$ python -q
>>> import numpy as np
>>> from numpy import linalg as LA
>>> np.set_printoptions(precision=3, suppress=True, linewidth=160)
>>> M = np.array([[2, 2, 2, 2, 2, 2, 2, 2],
...     [2, 4, 4, 4, 4, 4, 4, 4],
...     [2, 4, 6, 6, 6, 6, 6, 6],
...     [2, 4, 6, 8, 8, 8, 8, 8],
...     [2, 4, 6, 8, 10, 10, 10, 10],
...     [2, 4, 6, 8, 10, 12, 12, 12],
...     [2, 4, 6, 8, 10, 12, 14, 14],
...     [2, 4, 6, 8, 10, 12, 14, 16]])
>>> print(M)
[[ 2  2  2  2  2  2  2  2]
 [ 2  4  4  4  4  4  4  4]
 [ 2  4  6  6  6  6  6  6]
 [ 2  4  6  8  8  8  8  8]
 [ 2  4  6  8 10 10 10 10]
 [ 2  4  6  8 10 12 12 12]
 [ 2  4  6  8 10 12 14 14]
 [ 2  4  6  8 10 12 14 16]]
>>> vals, vecs = LA.eigh(M)
>>> print((vals > 1e-8).sum(), (vals < -1e-8).sum())
8 0
>>> print(np.round(vecs.T @ M @ vecs, 3) + 0)
[[ 0.517  0.     0.     0.     0.     0.     0.     0.   ]
 [ 0.     0.575  0.     0.     0.     0.     0.     0.   ]
 [ 0.     0.     0.692  0.     0.     0.     0.     0.   ]
 [ 0.     0.     0.     0.916  0.     0.     0.     0.   ]
 [ 0.     0.     0.     0.     1.377  0.     0.     0.   ]
 [ 0.     0.     0.     0.     0.     2.517  0.     0.   ]
 [ 0.     0.     0.     0.     0.     0.     6.676  0.   ]
 [ 0.     0.     0.     0.     0.     0.     0.    58.731]]
>>> print(np.abs(vecs[:, -1]))
[0.089 0.175 0.255 0.327 0.387 0.434 0.467 0.483]
>>> print(np.abs(vecs[:, -1]).round(6).argmax())
7
>>> r0 = np.array([2, 3])
>>> print(np.polyval(r0, M[5]))
[ 7 11 15 19 23 27 27 27]
>>> print(np.correlate(M[5], M[7], "full"))
[ 32  92 176 280 400 532 640 724 592 464 344 236 144  72  24]
>>> print(np.cross(M[5, :3], M[7, :3]))
[0 0 0]
>>> print(np.array([np.convolve(row, r0, "same") for row in M]))
[[ 4 10 10 10 10 10 10 10]
 [ 4 14 20 20 20 20 20 20]
 [ 4 14 24 30 30 30 30 30]
 [ 4 14 24 34 40 40 40 40]
 [ 4 14 24 34 44 50 50 50]
 [ 4 14 24 34 44 54 60 60]
 [ 4 14 24 34 44 54 64 70]
 [ 4 14 24 34 44 54 64 74]]
>>> B = M ** -1
Traceback (most recent call last):
  File "<python-input-15>", line 1, in <module>
    B = M ** -1
        ~~^^~~~
ValueError: Integers to negative integer powers are not allowed.
>>> B = LA.inv(M)
>>> print((np.abs(B) > 1e-9).astype(int))
[[1 1 0 0 0 0 0 0]
 [1 1 1 0 0 0 0 0]
 [0 1 1 1 0 0 0 0]
 [0 0 1 1 1 0 0 0]
 [0 0 0 1 1 1 0 0]
 [0 0 0 0 1 1 1 0]
 [0 0 0 0 0 1 1 1]
 [0 0 0 0 0 0 1 1]]
>>> print(LA.det(M) * B)
[[ 256. -128.    0.    0.    0.    0.    0.    0.]
 [-128.  256. -128.    0.    0.    0.    0.    0.]
 [   0. -128.  256. -128.    0.    0.    0.    0.]
 [   0.    0. -128.  256. -128.    0.    0.    0.]
 [   0.    0.    0. -128.  256. -128.    0.    0.]
 [   0.    0.    0.    0. -128.  256. -128.    0.]
 [   0.    0.    0.    0.    0. -128.  256. -128.]
 [   0.    0.    0.    0.    0.    0. -128.  128.]]
>>> print(np.allclose(B, M.T))
False
>>> print(round(LA.det(M) * LA.det(B), 3))
1.0
>>> print(B)
[[ 1.  -0.5  0.   0.   0.   0.   0.   0. ]
 [-0.5  1.  -0.5  0.   0.   0.   0.   0. ]
 [ 0.  -0.5  1.  -0.5  0.   0.   0.   0. ]
 [ 0.   0.  -0.5  1.  -0.5  0.   0.   0. ]
 [ 0.   0.   0.  -0.5  1.  -0.5  0.   0. ]
 [ 0.   0.   0.   0.  -0.5  1.  -0.5  0. ]
 [ 0.   0.   0.   0.   0.  -0.5  1.  -0.5]
 [ 0.   0.   0.   0.   0.   0.  -0.5  0.5]]
>>> print(round(float(LA.cond(M)), 3))
113.495
>>> O, r_ = LA.qr(B)
>>> print(np.trace(O @ O.T))
8.0
>>> print(np.allclose(r_.T @ r_, B.T @ B))
True
>>> print(M @ M)
[[ 32  60  84 104 120 132 140 144]
 [ 60 116 164 204 236 260 276 284]
 [ 84 164 236 296 344 380 404 416]
 [104 204 296 376 440 488 520 536]
 [120 236 344 440 520 580 620 640]
 [132 260 380 488 580 652 700 724]
 [140 276 404 520 620 700 756 784]
 [144 284 416 536 640 724 784 816]]
>>> LA.determinant(M)
Traceback (most recent call last):
  File "<python-input-27>", line 1, in <module>
    LA.determinant(M)
    ^^^^^^^^^^^^^^
AttributeError: module 'numpy.linalg' has no attribute 'determinant'
>>> print((M + M.T) / 2)
[[ 2.  2.  2.  2.  2.  2.  2.  2.]
 [ 2.  4.  4.  4.  4.  4.  4.  4.]
 [ 2.  4.  6.  6.  6.  6.  6.  6.]
 [ 2.  4.  6.  8.  8.  8.  8.  8.]
 [ 2.  4.  6.  8. 10. 10. 10. 10.]
 [ 2.  4.  6.  8. 10. 12. 12. 12.]
 [ 2.  4.  6.  8. 10. 12. 14. 14.]
 [ 2.  4.  6.  8. 10. 12. 14. 16.]]
>>> print(np.allclose(M @ M.T, M.T @ M))
True
>>> print(np.trace(M))
72
>>> X = np.load("mat.npy")
>>> print(X)
[[-8  3  2  9  2 -3 -4  7]
 [ 3 -8  3  2  9  2 -3 -4]
 [ 2  3 -8  3  2  9  2 -3]
 [ 9  2  3 -8  3  2  9  2]
 [ 2  9  2  3 -8  3  2  9]
 [-3  2  9  2  3 -8  3  2]
 [-4 -3  2  9  2  3 -8  3]
 [ 7 -4 -3  2  9  2  3 -8]]
>>> U, sv, Vh = LA.svd(X)
>>> print(sv)
[25.873 22.375 17.839 12.432  8.616  4.507  2.56   0.219]
>>> print(np.argmax(sv[:-1] / (sv[1:] + 1e-6)) + 1)
7
>>> B = U[:, :7] @ np.diag(sv[:7]) @ Vh[:7]
>>> print(LA.matrix_rank(B))
7
>>> print(LA.matrix_rank(X, rtol=0.05))
7
